>>> import numpy as np
>>> np.set_printoptions(precision=2, suppress=True, linewidth=140)
>>> K = np.load("test1.npy")
>>> K
array([[5., 0., 0., 0., 0., 0.],
       [0., 5., 4., 0., 0., 0.],
       [0., 4., 5., 0., 0., 0.],
       [0., 0., 0., 5., 4., 4.],
       [0., 0., 0., 4., 5., 4.],
       [0., 0., 0., 4., 4., 5.]])
>>> print(np.linalg.matrix_power(K, 2))
[[25.  0.  0.  0.  0.  0.]
 [ 0. 41. 40.  0.  0.  0.]
 [ 0. 40. 41.  0.  0.  0.]
 [ 0.  0.  0. 57. 56. 56.]
 [ 0.  0.  0. 56. 57. 56.]
 [ 0.  0.  0. 56. 56. 57.]]
>>> np.trace(K)
np.float64(30.0)
>>> (K + K.T) / 2
array([[5., 0., 0., 0., 0., 0.],
       [0., 5., 4., 0., 0., 0.],
       [0., 4., 5., 0., 0., 0.],
       [0., 0., 0., 5., 4., 4.],
       [0., 0., 0., 4., 5., 4.],
       [0., 0., 0., 4., 4., 5.]])
>>> print(round(float(np.linalg.det(K)), 2))
585.0
>>> round(np.abs(np.linalg.eigvals(K)).max(), 2)
np.float64(13.0)
>>> vals, vecs = np.linalg.eigh(K)
>>> np.abs(vecs[:, -1]).round(6).argmax()
np.int64(3)
>>> print(np.abs(vecs[:, -1]))
[0.   0.   0.   0.58 0.58 0.58]
>>> vals.sum(), np.trace(K)
(np.float64(30.0), np.float64(30.0))
>>> np.round(vecs.T @ vecs, 2) + 0
array([[1., 0., 0., 0., 0., 0.],
       [0., 1., 0., 0., 0., 0.],
       [0., 0., 1., 0., 0., 0.],
       [0., 0., 0., 1., 0., 0.],
       [0., 0., 0., 0., 1., 0.],
       [0., 0., 0., 0., 0., 1.]])
>>> vecs @ np.diag(vals) @ vecs.T
array([[5., 0., 0., 0., 0., 0.],
       [0., 5., 4., 0., 0., 0.],
       [0., 4., 5., 0., 0., 0.],
       [0., 0., 0., 5., 4., 4.],
       [0., 0., 0., 4., 5., 4.],
       [0., 0., 0., 4., 4., 5.]])
